% ipython --no-banner

In [1]: import numpy as np

In [2]: np.set_printoptions(precision=3, suppress=True, linewidth=200, legacy="1.25")

In [3]: tidy = lambda a: np.round(a, 3) + 0

In [4]: A = np.loadtxt("out19.csv", delimiter=",")

In [5]: A
Out[5]: 
array([[ 6.89 , 19.374, 24.976,  3.668, -0.488,  7.78 , 15.332,  5.611, 26.871, 25.063],
       [ 7.776, 21.123, 24.604,  3.949,  0.85 ,  8.667, 14.602,  5.906, 29.231, 24.952],
       [ 8.261, 21.764, 22.921,  3.815, -0.622,  4.819, 13.519,  5.682, 29.283, 21.961],
       [ 9.121, 20.959, 23.933,  4.074,  0.783,  5.057, 13.821,  6.464, 26.098, 24.775],
       [ 8.775, 19.863, 23.723,  3.292,  0.985,  5.597, 13.873,  7.036, 26.15 , 23.268],
       [ 7.89 , 22.03 , 21.838,  3.757,  1.531,  6.945, 15.666,  3.975, 26.29 , 25.044],
       [ 8.25 , 21.651, 23.988,  2.284,  2.262,  6.308, 16.148,  5.694, 27.342, 24.021],
       [ 8.996, 21.297, 22.235,  3.078, -2.716,  4.421, 14.049,  6.699, 27.476, 23.379],
       [ 8.552, 20.85 , 23.942,  3.646, -0.545,  4.514, 14.769,  7.193, 27.215, 23.663],
       [10.169, 19.603, 25.354,  3.323, -0.662,  5.079, 13.847,  5.469, 28.1  , 25.728],
       [ 9.632, 20.534, 22.316,  2.123,  1.779,  5.699, 14.372,  5.77 , 27.096, 25.341],
       [ 9.466, 21.096, 24.424,  3.469, -1.137,  5.363, 13.57 ,  6.299, 26.951, 23.974],
       [ 7.796, 21.451, 22.602,  1.265,  0.782,  7.464, 14.95 ,  5.486, 27.375, 24.102],
       [ 9.47 , 21.419, 24.07 ,  4.615, -0.679,  7.189, 15.899,  7.794, 27.253, 23.879],
       [ 8.52 , 22.842, 24.549,  2.683, -0.459,  6.307, 14.954,  6.236, 26.359, 25.843],
       [ 9.22 , 21.987, 23.321,  2.899, -0.952,  5.239, 15.56 ,  6.612, 26.519, 23.88 ],
       [10.415, 22.341, 25.149,  1.848, -1.283,  7.053, 15.451,  5.191, 27.056, 24.182],
       [ 8.048, 20.181, 21.535,  2.791, -0.149,  6.493, 16.339,  5.603, 26.895, 22.833],
       [ 8.707, 22.543, 23.846,  1.93 , -0.1  ,  4.526, 15.49 ,  5.127, 26.832, 24.604],
       [ 8.199, 21.222, 25.806,  4.512,  0.505,  7.876, 14.357,  5.156, 28.358, 23.574],
       [10.013, 20.69 , 24.627,  4.942, -0.641,  4.667, 12.084,  4.18 , 27.187, 24.577]])

In [6]: U, sigma, VT = np.linalg.svd(A)

In [7]: tidy(sigma)
Out[7]: array([238.949,   7.433,   6.143,   5.248,   4.517,   4.023,   3.34 ,   3.178,   2.73 ,   2.49 ])

In [8]: np.argmax(sigma[:-1] / (sigma[1:] + 1e-6)) + 1
Out[8]: 1

In [9]: other = U[:, :1] @ np.diag(sigma[:1]) @ VT[:1]

In [10]: print(np.linalg.matrix_rank(A, rtol=0.05))
1

In [11]: print(tidy(np.abs(A - other).max()))
2.671

In [12]: tidy(np.linalg.norm(A - other) / np.linalg.norm(A))
Out[12]: 0.058

In [13]: print(tidy(np.linalg.norm(A - other, 2)), tidy(sigma[1]))
7.433 7.433
